$ python -q
>>> import numpy as np
>>> from numpy import linalg as LA
>>> np.set_printoptions(suppress=True, linewidth=100)
>>> def rnd(a):
...     return np.round(a, 3) + 0
... 
>>> K = np.maximum(np.array([[-1, 2, -2],
...     [0, 0, 1],
...     [1, 2, 0],
...     [2, 2, 0],
...     [-2, 2, 2],
...     [1, 0, -1],
...     [-1, -2, 0],
...     [0, -1, 2],
...     [-2, 2, -1],
...     [-2, 1, 0],
...     [2, 2, -1],
...     [1, 0, 1],
...     [-2, 1, -1],
...     [1, 1, 1],
...     [0, -2, -1],
...     [-1, 1, 2],
...     [-2, 1, 2],
...     [-2, -1, -2]]) @ np.array([[-5, -1, 2, -5, 2, -2], [0, 2, -3, 1, 5, 1], [-4, 2, 3, 1, -5, 4]]) + np.array([-7, 5, 1, -9, -2, -3]), 0)
>>> K
array([[ 6,  6,  0,  0, 16,  0],
       [ 0,  7,  4,  0,  0,  1],
       [ 0,  8,  0,  0, 10,  0],
       [ 0,  7,  0,  0, 12,  0],
       [ 0, 15,  0,  5,  0, 11],
       [ 0,  2,  0,  0,  5,  0],
       [ 0,  2,  5,  0,  0,  0],
       [ 0,  7, 10,  0,  0,  4],
       [ 7,  9,  0,  2,  9,  0],
       [ 3,  9,  0,  2,  0,  2],
       [ 0,  5,  0,  0, 17,  0],
       [ 0,  6,  6,  0,  0,  0],
       [ 7,  7,  0,  1,  4,  0],
       [ 0,  8,  3,  0,  0,  0],
       [ 0,  0,  4,  0,  0,  0],
       [ 0, 12,  2,  0,  0,  8],
       [ 0, 13,  0,  4,  0, 10],
       [11,  1,  0,  0,  0,  0]])
>>> rnd(LA.norm(K, "nuc"))
np.float64(106.231)
>>> rnd(LA.norm(K[8] - K[13]))
np.float64(12.0)
>>> rnd(LA.norm(K, 2))
np.float64(40.992)
>>> K[8] @ K[13]
np.int64(72)
>>> blk = np.stack([K, -2 * K, K[::-1]])
>>> (blk @ K.T).shape
(3, 18, 18)
>>> print(blk.shape)
(3, 18, 6)
>>> B = np.c_[K[:, :5] @ np.array([[3, 0, -2, 4, -6],
...     [-6, 7, 3, -6, 2],
...     [6, 9, 8, 5, -8],
...     [8, -5, 7, -4, -4],
...     [1, -7, 8, 1, 5]]), np.array([2, 5, 4, 1, 4, 0, 4, 5, 2, 5, 1, 0, 2, 4, 2, 1, 2, 1])]
>>> B
array([[  -2,  -70,  134,    4,   56,    2],
       [ -18,   85,   53,  -22,  -18,    5],
       [ -38,  -14,  104,  -38,   66,    4],
       [ -30,  -35,  117,  -30,   74,    1],
       [ -50,   80,   80, -110,   10,    4],
       [  -7,  -21,   46,   -7,   29,    0],
       [  18,   59,   46,   13,  -36,    4],
       [  18,  139,  101,    8,  -66,    5],
       [  -8,  -10,   99,  -25,   13,    2],
       [ -29,   53,   35,  -50,   -8,    5],
       [ -13,  -84,  151,  -13,   95,    1],
       [   0,   96,   66,   -6,  -36,    0],
       [  -9,   16,   46,  -14,  -12,    2],
       [ -30,   83,   48,  -33,   -8,    4],
       [  24,   36,   32,   20,  -32,    2],
       [ -60,  102,   52,  -62,    8,    1],
       [ -46,   71,   67,  -94,   10,    2],
       [  27,    7,  -19,   38,  -64,    1]])
>>> rnd(LA.norm(B - K @ LA.lstsq(K, B)[0], axis=0))
array([0.  , 0.  , 0.  , 0.  , 0.  , 5.91])
>>> print(LA.matrix_rank(np.c_[K, B]))
7
>>> rnd(LA.lstsq(K, B[:, 0])[0])
array([ 3., -6.,  6.,  8.,  1.,  0.])
>>> LA.matrix_rank(B)
np.int64(6)
>>> E = np.load("arr.npy")
>>> E
array([[1, 2, 3],
       [0, 1, 2],
       [1, 0, 4]])
>>> B = np.array([[1, 0], [3, 0], [0, 3]])
>>> LA.matrix_rank(E @ B)
np.int64(2)
>>> np.einsum("ik,kj->ij", E, B)
array([[ 7,  9],
       [ 3,  6],
       [ 1, 12]])
>>> print(E @ B)
[[ 7  9]
 [ 3  6]
 [ 1 12]]
>>> np.einsum("ij,ij->i", E, E)
array([14,  5, 17])
>>> B = E / np.sqrt((E ** 2).mean(axis=1, keepdims=True))
>>> LA.matrix_rank(B) == LA.matrix_rank(E)
np.True_
>>> LA.matrix_rank(E - E.mean(axis=1, keepdims=True))
np.int64(2)
>>> f = np.array([9, 2, 7])
>>> B = E + np.outer(f, np.eye(3)[0])
>>> B
array([[10.,  2.,  3.],
       [ 2.,  1.,  2.],
       [ 8.,  0.,  4.]])
>>> LA.matrix_rank(B - E)
np.int64(1)
>>> X = np.load("a.npy")
>>> X
array([[-0.772, -0.329,  1.431, -0.543, -0.631,  0.301, -0.07 , -0.031],
       [-0.8  , -0.3  ,  1.4  , -0.6  , -0.6  ,  0.3  ,  0.   ,  0.   ],
       [ 0.2  ,  0.   , -0.3  ,  0.6  ,  1.2  ,  0.4  , -0.7  ,  1.4  ]])
>>> Uu, sigma, vt = LA.svd(X)
>>> rnd(sigma)
array([2.881, 1.81 , 0.079])
>>> np.argmax(sigma[:-1] / (sigma[1:] + 1e-6)) + 1
np.int64(2)
>>> B = Uu[:, :2] @ np.diag(sigma[:2]) @ vt[:2]
>>> print(rnd(LA.norm(X - B) / LA.norm(X)))
0.023
>>> LA.matrix_rank(B)
np.int64(2)
>>> rnd(LA.norm(X - B, 2)), rnd(sigma[2])
(np.float64(0.079), np.float64(0.079))
>>> G = X.T @ X
>>> rnd(np.diag(G))
array([1.276, 0.198, 4.098, 1.015, 2.198, 0.341, 0.495, 1.961])
>>> rnd(LA.svd(X, compute_uv=False) ** 2)
array([8.298, 3.277, 0.006])
>>> (X @ X.T).shape
(3, 3)
>>> rnd(np.trace(G)), rnd((X ** 2).sum())
(np.float64(11.581), np.float64(11.581))
>>> LA.matrix_rank(G)
np.int64(3)
>>> np.allclose(G, G.T)
True
>>> ang = np.radians(90)
>>> Rm = np.eye(8)
>>> Rm[7, 7] = Rm[6, 6] = np.cos(ang)
>>> Rm[7, 6], Rm[6, 7] = -np.sin(ang), np.sin(ang)
>>> rnd(Rm)
array([[ 1.,  0.,  0.,  0.,  0.,  0.,  0.,  0.],
       [ 0.,  1.,  0.,  0.,  0.,  0.,  0.,  0.],
       [ 0.,  0.,  1.,  0.,  0.,  0.,  0.,  0.],
       [ 0.,  0.,  0.,  1.,  0.,  0.,  0.,  0.],
       [ 0.,  0.,  0.,  0.,  1.,  0.,  0.,  0.],
       [ 0.,  0.,  0.,  0.,  0.,  1.,  0.,  0.],
       [ 0.,  0.,  0.,  0.,  0.,  0.,  0.,  1.],
       [ 0.,  0.,  0.,  0.,  0.,  0., -1.,  0.]])
>>> B = X @ Rm.T
>>> rnd(LA.det(Rm)), np.trace(Rm)
(np.float64(1.0), np.float64(6.0))
>>> rnd(B)
array([[-0.772, -0.329,  1.431, -0.543, -0.631,  0.301, -0.031,  0.07 ],
       [-0.8  , -0.3  ,  1.4  , -0.6  , -0.6  ,  0.3  ,  0.   ,  0.   ],
       [ 0.2  ,  0.   , -0.3  ,  0.6  ,  1.2  ,  0.4  ,  1.4  ,  0.7  ]])
>>> np.allclose(LA.norm(X, axis=1), LA.norm(B, axis=1))
True
>>> rnd(LA.svd(X, compute_uv=False)), rnd(LA.svd(B, compute_uv=False))
(array([2.881, 1.81 , 0.079]), array([2.881, 1.81 , 0.079]))
>>> print(rnd(X.sum(axis=0)))
[-1.372 -0.629  2.531 -0.543 -0.031  1.001 -0.77   1.369]
>>> print(X.shape)
(3, 8)
>>> LA.matrix_rank(X)
np.int64(3)
>>> print(rnd(X.sum(axis=1)))
[-0.644 -0.6    2.8  ]
>>> f = np.array([-2, -2, 2, -1, 2, -2, 2, -1]) + 0.5
>>> W0 = np.outer(f, f) / (f @ f)
>>> rnd(W0)
array([[ 0.087,  0.087, -0.144,  0.029, -0.144,  0.087, -0.144,  0.029],
       [ 0.087,  0.087, -0.144,  0.029, -0.144,  0.087, -0.144,  0.029],
       [-0.144, -0.144,  0.24 , -0.048,  0.24 , -0.144,  0.24 , -0.048],
       [ 0.029,  0.029, -0.048,  0.01 , -0.048,  0.029, -0.048,  0.01 ],
       [-0.144, -0.144,  0.24 , -0.048,  0.24 , -0.144,  0.24 , -0.048],
       [ 0.087,  0.087, -0.144,  0.029, -0.144,  0.087, -0.144,  0.029],
       [-0.144, -0.144,  0.24 , -0.048,  0.24 , -0.144,  0.24 , -0.048],
       [ 0.029,  0.029, -0.048,  0.01 , -0.048,  0.029, -0.048,  0.01 ]])
>>> LA.cond(W0) > 100
np.True_
>>> rnd(LA.norm(W0, 2) / LA.norm(W0))
np.float64(1.0)
>>> np.argsort(-LA.norm(W0, axis=0).round(6), kind="stable")[:3]
array([2, 4, 6])
>>> [round(float(x), 3) for x in LA.svd(W0, compute_uv=False)[:3]]
[1.0, 0.0, 0.0]
>>> LA.matrix_rank(W0, rtol=0.1)
np.int64(1)
>>> f, r1 = W0[6], W0[4]
>>> print(rnd(f @ f))
0.24
>>> pr = (f @ r1) / (f @ f) * f
>>> (r1 - pr) @ f
np.float64(0.0)
>>> rnd(np.outer(f, r1))
array([[ 0.021,  0.021, -0.035,  0.007, -0.035,  0.021, -0.035,  0.007],
       [ 0.021,  0.021, -0.035,  0.007, -0.035,  0.021, -0.035,  0.007],
       [-0.035, -0.035,  0.058, -0.012,  0.058, -0.035,  0.058, -0.012],
       [ 0.007,  0.007, -0.012,  0.002, -0.012,  0.007, -0.012,  0.002],
       [-0.035, -0.035,  0.058, -0.012,  0.058, -0.035,  0.058, -0.012],
       [ 0.021,  0.021, -0.035,  0.007, -0.035,  0.021, -0.035,  0.007],
       [-0.035, -0.035,  0.058, -0.012,  0.058, -0.035,  0.058, -0.012],
       [ 0.007,  0.007, -0.012,  0.002, -0.012,  0.007, -0.012,  0.002]])
>>> LA.matrix_rank(np.outer(f, r1))
np.int64(1)
>>> print(r1 - pr)
[0. 0. 0. 0. 0. 0. 0. 0.]
>>> def softmax(z):
...     e = np.exp(z - z.max(axis=-1, keepdims=True))
...     return e / e.sum(axis=-1, keepdims=True)
... 
>>> rnd(softmax(W0).sum(axis=1))
array([1., 1., 1., 1., 1., 1., 1., 1.])
>>> print(rnd(softmax(W0[7])))
[0.129 0.129 0.12  0.127 0.12  0.129 0.12  0.127]
>>> S = W0 @ W0.T / np.sqrt(8)
>>> rnd(softmax(S))
array([[0.129, 0.129, 0.119, 0.127, 0.119, 0.129, 0.119, 0.127],
       [0.129, 0.129, 0.119, 0.127, 0.119, 0.129, 0.119, 0.127],
       [0.118, 0.118, 0.135, 0.122, 0.135, 0.118, 0.135, 0.122],
       [0.126, 0.126, 0.123, 0.126, 0.123, 0.126, 0.123, 0.126],
       [0.118, 0.118, 0.135, 0.122, 0.135, 0.118, 0.135, 0.122],
       [0.129, 0.129, 0.119, 0.127, 0.119, 0.129, 0.119, 0.127],
       [0.118, 0.118, 0.135, 0.122, 0.135, 0.118, 0.135, 0.122],
       [0.126, 0.126, 0.123, 0.126, 0.123, 0.126, 0.123, 0.126]])
>>> rnd(softmax(S)[7] @ W0)
array([-0.013, -0.013,  0.022, -0.004,  0.022, -0.013,  0.022, -0.004])
>>> softmax(S).round(6).argmax(axis=1)
array([0, 0, 2, 0, 2, 0, 2, 0])
>>> evals, V = LA.eigh(W0)
>>> x = np.array([-2, 1, 0, 3, 2, -3, 1, 1])
>>> print(rnd(x @ W0 @ x))
5.087
>>> print(rnd(V * np.maximum(evals, 0) @ V.T))
[[ 0.087  0.087 -0.144  0.029 -0.144  0.087 -0.144  0.029]
 [ 0.087  0.087 -0.144  0.029 -0.144  0.087 -0.144  0.029]
 [-0.144 -0.144  0.24  -0.048  0.24  -0.144  0.24  -0.048]
 [ 0.029  0.029 -0.048  0.01  -0.048  0.029 -0.048  0.01 ]
 [-0.144 -0.144  0.24  -0.048  0.24  -0.144  0.24  -0.048]
 [ 0.087  0.087 -0.144  0.029 -0.144  0.087 -0.144  0.029]
 [-0.144 -0.144  0.24  -0.048  0.24  -0.144  0.24  -0.048]
 [ 0.029  0.029 -0.048  0.01  -0.048  0.029 -0.048  0.01 ]]
>>> rnd(x @ W0 @ x / (x @ x)), rnd(evals[0]), rnd(evals[-1])
(np.float64(0.175), np.float64(0.0), np.float64(1.0))
